% ipython --no-banner

In [1]: import numpy as np

In [2]: np.set_printoptions(precision=3, suppress=True, linewidth=160, legacy="1.25")

In [3]: def rd(a):
   ...:     return np.round(a, 3) + 0
   ...: 

In [4]: M = np.load("test4.npy")

In [5]: print(M)
[[ 1  2 -2  1 -1  3 -2  2]
 [ 2  1  2 -2  1 -1  3 -2]
 [-2  2  1  2 -2  1 -1  3]
 [ 3 -2  2  1  2 -2  1 -1]
 [-1  3 -2  2  1  2 -2  1]
 [ 1 -1  3 -2  2  1  2 -2]
 [-2  1 -1  3 -2  2  1  2]
 [ 2 -2  1 -1  3 -2  2  1]]

In [6]: print(M @ (-1.0) ** np.arange(8))
[-12.  12. -12.  12. -12.  12. -12.  12.]

In [7]: print(rd(np.sort(np.abs(np.fft.fft(M[0])))), rd(np.sort(np.linalg.svd(M, compute_uv=False))))
[ 2.449  2.449  2.449  2.449  4.     4.472  4.472 12.   ] [ 2.449  2.449  2.449  2.449  4.     4.472  4.472 12.   ]

In [8]: x0 = np.array([2, 1, 9, 6, 6, 0, 9, 4])

In [9]: rhs = M @ x0

In [10]: print(rhs)
[-24  36  10  45 -13  38  11  45]

In [11]: print(rd(np.linalg.solve(M, rhs + M[:, 7])))
[2. 1. 9. 6. 6. 0. 9. 5.]

In [12]: print(rd(np.linalg.solve(M, rhs)))
[2. 1. 9. 6. 6. 0. 9. 4.]

In [13]: print(rd(np.linalg.solve(M.T, M[5])))
[0. 0. 0. 0. 0. 1. 0. 0.]

In [14]: print(rd(np.linalg.solve(M, -2 * rhs)))
[ -4.  -2. -18. -12. -12.   0. -18.  -8.]

In [15]: f, g = M[3], M[6]

In [16]: print(f @ g)
-16

In [17]: pr = (f @ g) / (f @ f) * f

In [18]: print(np.outer(f, g))
[[-6  3 -3  9 -6  6  3  6]
 [ 4 -2  2 -6  4 -4 -2 -4]
 [-4  2 -2  6 -4  4  2  4]
 [-2  1 -1  3 -2  2  1  2]
 [-4  2 -2  6 -4  4  2  4]
 [ 4 -2  2 -6  4 -4 -2 -4]
 [-2  1 -1  3 -2  2  1  2]
 [ 2 -1  1 -3  2 -2 -1 -2]]

In [19]: print(rd(pr))
[-1.714  1.143 -1.143 -0.571 -1.143  1.143 -0.571  0.571]

In [20]: print(rd(g - pr))
[-0.286 -0.143  0.143  3.571 -0.857  0.857  1.571  1.429]

In [21]: feats = np.load("x.npy")

In [22]: print(feats)
[[-144    2    4    1    2   -4   -4   -3    3   -1    2   -5    3]
 [   4 -160   -3   -2    5    0   -5   -3   -1    2   -4   -3    2]
 [  -5    3  178    1    1   -5   -1   -3    3   -5    1   -4    5]
 [  -4    2    3 -182   -1   -5   -3    1    3    5    0   -1    1]
 [  -5    0    3    3  124   -3    4    4   -5    0   -3   -2    4]
 [   5    4   -5   -1   -2  121    5   -5    4   -4   -1   -5   -4]
 [   0   -1    0    3    5    0   24   -1   -5    2    3   -1    1]
 [   3   -1   -4    4    2   -1    5  -17    1    3    3   -5    5]
 [  -5   -3    3    2   -5    1   -2   -5 -142    4   -5    0   -1]
 [   5    1   -3    3    4   -3    4    0   -5  102   -2   -3    4]
 [  -1    0   -4   -1    0   -4   -5    2    2    5   19   -3   -2]
 [   5    3   -5   -2    4    1   -3    0   -1    5   -3   -5    1]
 [  -5   -3    5   -3    2    3   -2   -3    0   -1    1   -2   17]]

In [23]: other = feats[0, 0] * feats[1:] - np.outer(feats[1:, 0], feats[0])

In [24]: print(other)
[[     0  23032    416    284   -728     16    736    444    132   -284    568    452   -300]
 [     0   -422 -25612   -139   -134    700    124    417   -417    715   -134    551   -705]
 [     0   -280   -416  26212    152    704    416   -156   -420   -724      8    124   -132]
 [     0     10   -412   -427 -17846    412   -596   -591    735     -5    442    263   -561]
 [     0   -586    700    139    278 -17404   -700    735   -591    581    134    745    561]
 [     0    144      0   -432   -720      0  -3456    144    720   -288   -432    144   -144]
 [     0    138    564   -579   -294    156   -708   2457   -153   -429   -438    735   -729]
 [     0    442   -412   -283    730   -164    268    705  20463   -581    730    -25    159]
 [     0   -154    412   -437   -586    452   -556     15    705 -14683    278    457   -591]
 [     0      2    580    145      2    572    716   -291   -285   -721  -2734    427    291]
 [     0   -442    700    283   -586   -124    452     15    129   -715    422    745   -159]
 [     0    442   -700    437   -278   -452    268    417     15    139   -134    263  -2433]]

In [25]: print(rd(feats[:, 0] / feats[0, 0]))
[ 1.    -0.028  0.035  0.028  0.035 -0.035  0.    -0.021  0.035 -0.035  0.007 -0.035  0.035]

In [26]: print(np.flatnonzero(~other.round(6).any(axis=1)))
[]
